$ ipython --no-banner

In [1]: import numpy as np

In [2]: import numpy.linalg as la

In [3]: np.set_printoptions(precision=1, suppress=True, linewidth=160, floatmode="fixed")

In [4]: M2 = np.array([[-1, -3, -4, -5, -4, 5],
   ...:     [5, -2, 3, 2, 5, -3],
   ...:     [-4, 3, -3, -3, 2, -2],
   ...:     [-3, 3, 0, 0, 5, -4],
   ...:     [-2, 0, 2, -4, -2, 4],
   ...:     [1, 1, 5, 3, 1, 3]])

In [5]: J = M2 - M2.T

In [6]: J
Out[6]: 
array([[ 0, -8,  0, -2, -2,  4],
       [ 8,  0,  0, -1,  5, -4],
       [ 0,  0,  0, -3,  0, -7],
       [ 2,  1,  3,  0,  9, -7],
       [ 2, -5,  0, -9,  0,  3],
       [-4,  4,  7,  7, -3,  0]])

In [7]: # skew, so no eigenvalue has a real part

In [8]: t3 = np.stack([J, 4 * J, J[::-1]])

In [9]: np.einsum("bij,cij->bc", t3, t3)
Out[9]: 
array([[  654,  2616,    44],
       [ 2616, 10464,   176],
       [   44,   176,   654]])

In [10]: la.norm(t3, axis=(1, 2))
Out[10]: array([ 25.6, 102.3,  25.6])

In [11]: (t3 @ J.T).shape
Out[11]: (3, 6, 6)

In [12]: print(la.matrix_rank(t3))
[6 6 6]

In [13]: t3.sum(axis=0)
Out[13]: 
array([[ -4, -36,   7,  -3, -13,  20],
       [ 42,  -5,   0, -14,  25, -17],
       [  2,   1,   3, -15,   9, -42],
       [ 10,   5,  15,  -3,  45, -42],
       [ 18, -25,   0, -46,   5,  11],
       [-20,  12,  35,  33, -17,   4]])

In [14]: np.allclose(J @ J.T, J.T @ J)
Out[14]: True

In [15]: np.trace(J)
Out[15]: np.int64(0)

In [16]: np.round(np.abs(la.eigvals(J)).max(), 1)
Out[16]: np.float64(16.3)

In [17]: print((J - J.T) / 2)
[[ 0.0 -8.0  0.0 -2.0 -2.0  4.0]
 [ 8.0  0.0  0.0 -1.0  5.0 -4.0]
 [ 0.0  0.0  0.0 -3.0  0.0 -7.0]
 [ 2.0  1.0  3.0  0.0  9.0 -7.0]
 [ 2.0 -5.0  0.0 -9.0  0.0  3.0]
 [-4.0  4.0  7.0  7.0 -3.0  0.0]]

In [18]: np.allclose(J, J.T)
Out[18]: False

In [19]: la.matrix_power(J, 4)
Out[19]: 
array([[ 18220,  -7074,  -5342, -16882,  18874, -13152],
       [ -7074,  23779,  11185,  25319,   4387, -14994],
       [ -5342,  11185,   7687,  13923,    758,  -5967],
       [-16882,  25319,  13923,  34558,  -7205,  -4503],
       [ 18874,   4387,    758,  -7205,  28031, -26886],
       [-13152, -14994,  -5967,  -4503, -26886,  32659]])

In [20]: rng = np.random.default_rng(864)

In [21]: idx = rng.permutation(6)

In [22]: idx
Out[22]: array([0, 4, 3, 1, 2, 5])

In [23]: M2 = J[idx][:, idx]

In [24]: np.allclose(M2, J)
Out[24]: False

In [25]: M2
Out[25]: 
array([[ 0, -2, -2, -8,  0,  4],
       [ 2,  0, -9, -5,  0,  3],
       [ 2,  9,  0,  1,  3, -7],
       [ 8,  5, -1,  0,  0, -4],
       [ 0,  0, -3,  0,  0, -7],
       [-4, -3,  7,  4,  7,  0]])

In [26]: M2 = J / np.sqrt((J ** 2).mean(axis=1, keepdims=True))

In [27]: la.matrix_rank(M2) == la.matrix_rank(J)
Out[27]: np.True_

In [28]: M2[3]
Out[28]: array([ 0.4,  0.2,  0.6,  0.0,  1.8, -1.4])

In [29]: cov = J.T @ J

In [30]: cov
Out[30]: 
array([[ 88, -24, -22, -54,  70, -40],
       [-24, 106,  31,  89,  13, -54],
       [-22,  31,  58,  49,   6, -21],
       [-54,  89,  49, 144, -22, -10],
       [ 70,  13,   6, -22, 119, -91],
       [-40, -54, -21, -10, -91, 139]])

In [31]: A = np.loadtxt("sample3.csv", delimiter=",")

In [32]: print(A)
[[-2.0  1.0  1.0 -2.0 -1.0  1.0 -2.0]
 [-2.0 -2.0  1.0  1.0 -2.0 -1.0  1.0]
 [ 1.0 -2.0 -2.0  1.0  1.0 -2.0 -1.0]
 [-1.0  1.0 -2.0 -2.0  1.0  1.0 -2.0]
 [-2.0 -1.0  1.0 -2.0 -2.0  1.0  1.0]
 [ 1.0 -2.0 -1.0  1.0 -2.0 -2.0  1.0]
 [ 1.0  1.0 -2.0 -1.0  1.0 -2.0 -2.0]]

In [33]: idx = rng.permutation(7)

In [34]: M2 = A[:, idx] * rng.choice([-1, 1], 7)

In [35]: M2
Out[35]: 
array([[-1.0, -1.0, -2.0, -1.0, -2.0, -1.0, -2.0],
       [ 2.0, -2.0,  1.0,  1.0, -2.0, -1.0,  1.0],
       [ 2.0,  1.0,  1.0,  2.0,  1.0,  2.0, -1.0],
       [-1.0,  1.0, -2.0, -1.0, -1.0,  2.0, -2.0],
       [ 1.0, -2.0, -2.0, -1.0, -2.0, -1.0,  1.0],
       [ 2.0, -2.0,  1.0,  2.0,  1.0,  1.0,  1.0],
       [-1.0,  1.0, -1.0,  2.0,  1.0,  2.0, -2.0]])

In [36]: left, _, Vt = la.svd(A.T @ M2)

In [37]: np.round(la.lstsq(A, M2)[0], 1) + 0
Out[37]: 
array([[ 0.0,  0.0,  0.0,  0.0,  1.0,  0.0,  0.0],
       [-1.0,  0.0,  0.0,  0.0,  0.0,  0.0,  0.0],
       [ 0.0,  0.0,  0.0,  0.0,  0.0, -1.0,  0.0],
       [ 0.0,  0.0,  1.0,  0.0,  0.0,  0.0,  0.0],
       [ 0.0,  1.0,  0.0,  0.0,  0.0,  0.0,  0.0],
       [ 0.0,  0.0,  0.0, -1.0,  0.0,  0.0,  0.0],
       [ 0.0,  0.0,  0.0,  0.0,  0.0,  0.0,  1.0]])

In [38]: np.round(left @ Vt, 1) + 0
Out[38]: 
array([[ 0.0,  0.0,  0.0,  0.0,  1.0,  0.0,  0.0],
       [-1.0,  0.0,  0.0,  0.0,  0.0,  0.0,  0.0],
       [ 0.0,  0.0,  0.0,  0.0,  0.0, -1.0,  0.0],
       [ 0.0,  0.0,  1.0,  0.0,  0.0,  0.0,  0.0],
       [ 0.0,  1.0,  0.0,  0.0,  0.0,  0.0,  0.0],
       [ 0.0,  0.0,  0.0, -1.0,  0.0,  0.0,  0.0],
       [ 0.0,  0.0,  0.0,  0.0,  0.0,  0.0,  1.0]])
